>>> import numpy as np
>>> from numpy import linalg as LA
>>> np.set_printoptions(precision=1, suppress=True, linewidth=140, legacy="1.25")
>>> A = np.load("dump.npy")
>>> A
array([[-2,  0, -2,  0,  0,  0],
       [ 0, -2,  0,  0,  0,  2],
       [-1,  0,  2,  0,  0,  0],
       [ 0,  0, -2, -1,  0,  0],
       [ 0,  0,  0,  0,  0,  0],
       [ 0, -2,  0,  0,  0, -1]])
>>> np.flatnonzero(LA.matrix_power((A != 0) + (A.T != 0) + np.eye(6), 6)[1])
array([1, 5])
>>> (LA.matrix_power((A != 0) + (A.T != 0) + np.eye(6), 6) > 0).astype(int)
array([[1, 0, 1, 1, 0, 0],
       [0, 1, 0, 0, 0, 1],
       [1, 0, 1, 1, 0, 0],
       [1, 0, 1, 1, 0, 0],
       [0, 0, 0, 0, 1, 0],
       [0, 1, 0, 0, 0, 1]])
>>> np.round(LA.det(A), 1)
0.0
>>> A @ A
array([[ 6,  0,  0,  0,  0,  0],
       [ 0,  0,  0,  0,  0, -6],
       [ 0,  0,  6,  0,  0,  0],
       [ 2,  0, -2,  1,  0,  0],
       [ 0,  0,  0,  0,  0,  0],
       [ 0,  6,  0,  0,  0, -3]])
>>> (A != 0).astype(int)
array([[1, 0, 1, 0, 0, 0],
       [0, 1, 0, 0, 0, 1],
       [1, 0, 1, 0, 0, 0],
       [0, 0, 1, 1, 0, 0],
       [0, 0, 0, 0, 0, 0],
       [0, 1, 0, 0, 0, 1]])
>>> mat = np.array([[0, 2, -3, -3, 2],
...     [-3, -2, 2, 3, -1],
...     [0, -3, 0, -2, 0],
...     [-2, 0, 3, 2, 0],
...     [-3, 3, 3, -2, -3],
...     [-3, 2, -1, -1, -2],
...     [-1, -1, 3, 2, -2],
...     [-1, 3, -2, -2, -1],
...     [-2, -2, -1, 3, 1],
...     [0, 3, -2, 3, 0],
...     [-3, -2, -2, -2, -1]])
>>> mat[:, 1] = -1 * mat[:, 4]
>>> mat
array([[ 0, -2, -3, -3,  2],
       [-3,  1,  2,  3, -1],
       [ 0,  0,  0, -2,  0],
       [-2,  0,  3,  2,  0],
       [-3,  3,  3, -2, -3],
       [-3,  2, -1, -1, -2],
       [-1,  2,  3,  2, -2],
       [-1,  1, -2, -2, -1],
       [-2, -1, -1,  3,  1],
       [ 0,  0, -2,  3,  0],
       [-3,  1, -2, -2, -1]])
>>> np.unique(mat.round(6), axis=0).shape
(11, 5)
>>> LA.lstsq(mat[:-1].T, mat[-1])[2]
4
>>> np.allclose(mat[:-1].T @ LA.lstsq(mat[:-1].T, mat[-1])[0], mat[-1])
True
>>> idx = mat[:, 2] > np.median(mat[:, 2])
>>> u = mat[idx].mean(axis=0) - mat[~idx].mean(axis=0)
>>> u
array([-0.3,  1. ,  4. ,  0.9, -1. ])
>>> np.round((((mat - mat.mean(axis=0)) @ u > 0) == idx).mean(), 1)
0.9
>>> ((mat - mat.mean(axis=0)) @ u > 0).astype(int)
array([0, 1, 0, 1, 1, 0, 1, 0, 0, 0, 0])
>>> np.argsort(-np.abs(u).round(6), kind="stable")
array([2, 1, 4, 3, 0])
>>> Xs = mat - mat.mean(axis=0)
>>> vecs = LA.svd(Xs)[2][:4]
>>> Y = Xs - Xs @ vecs.T @ vecs
>>> LA.norm(Y, axis=1).round(6).argmax()
0
>>> np.round(LA.norm(Y) / LA.norm(Xs), 1)
0.0
>>> np.round(Y.std(axis=0), 1) + 0
array([0., 0., 0., 0., 0.])
>>> np.round(np.cov(Xs @ vecs.T, rowvar=False), 1) + 0
array([[8.8, 0. , 0. , 0. ],
       [0. , 5.9, 0. , 0. ],
       [0. , 0. , 1.8, 0. ],
       [0. , 0. , 0. , 0.9]])
>>> K = np.loadtxt("case15.csv", delimiter=",")
>>> K.round(1) + 0
array([[-0.5,  1.2,  0.6, -1.1, -2.2,  0.2, -0.3, -0.6,  0.6, -0.2,  0.2],
       [-1.1, -0.8,  0. , -0.9, -0.1, -0.9,  0. ,  0.1, -0.5, -0.6, -2.2],
       [-1.4,  0.6,  0.1, -1. ,  1.6, -0.1, -0.9,  0.5,  1.2, -0.4,  0.8],
       [-0.3,  0.5,  0.3, -0.7,  0.4,  1.4, -0.9, -0.1, -2.3,  0.1,  0.2],
       [-0.7,  1.4, -1.2,  0. ,  0.2, -0.8,  1.6, -0.3, -0.8, -0.8,  0.5],
       [ 1.8,  0.9,  0.6, -0.7,  0.6, -1.6, -0.8, -0.4, -0.3, -0.2, -0.2],
       [-0.1, -0.3, -0.5,  0.7, -0.9, -0.7, -1.2,  1.8, -0.6, -1.3,  0.7],
       [-0.6,  1.6,  0.2,  1.9,  0.1,  0. , -0.8,  0. ,  0.1,  0.6, -1.2],
       [ 0.1,  0.3,  2.2,  0.3,  0.2,  0.4,  1.3,  1. ,  0. , -1.1, -0.1],
       [-0.4, -0.7,  0.4,  0.9,  0.1, -0.1, -0.6, -2. ,  0. , -1.6,  0.4],
       [-1.1, -0.5,  1.1,  0.3, -0.3, -1.5,  0.1, -0.2, -0.8,  1.5,  1. ]])
>>> u = np.array([2, -2, -2, -2, 1, -1, -1, 2, -1, 0, 1])
>>> Y = K + np.outer(u, np.eye(11)[1])
>>> LA.matrix_rank(LA.inv(Y) - LA.inv(K), tol=1e-8)
1
>>> round(float(LA.det(Y) / LA.det(K)), 1), np.round(1 + LA.solve(K, u)[1], 1)
(1.5, 1.5)
>>> M = np.load("mat.npy")
>>> M
array([[ 0.6,  1. ,  1. , -0.5, -0.7],
       [ 0.6, -1.5, -1.2,  0.3,  1.2],
       [ 0.2, -0.2, -1. ,  0.5,  0.8],
       [ 2.2,  1. ,  0.3, -2.2, -0.3]])
>>> Uu, sig, Vh = LA.svd(M, full_matrices=False)
>>> Uu.shape, sig.shape, Vh.shape
((4, 4), (4,), (4, 5))
>>> np.cumsum(sig ** 2) / np.sum(sig ** 2)
array([0.7, 1. , 1. , 1. ])
>>> np.abs(Vh[0])
array([0.5, 0.5, 0.4, 0.6, 0.3])
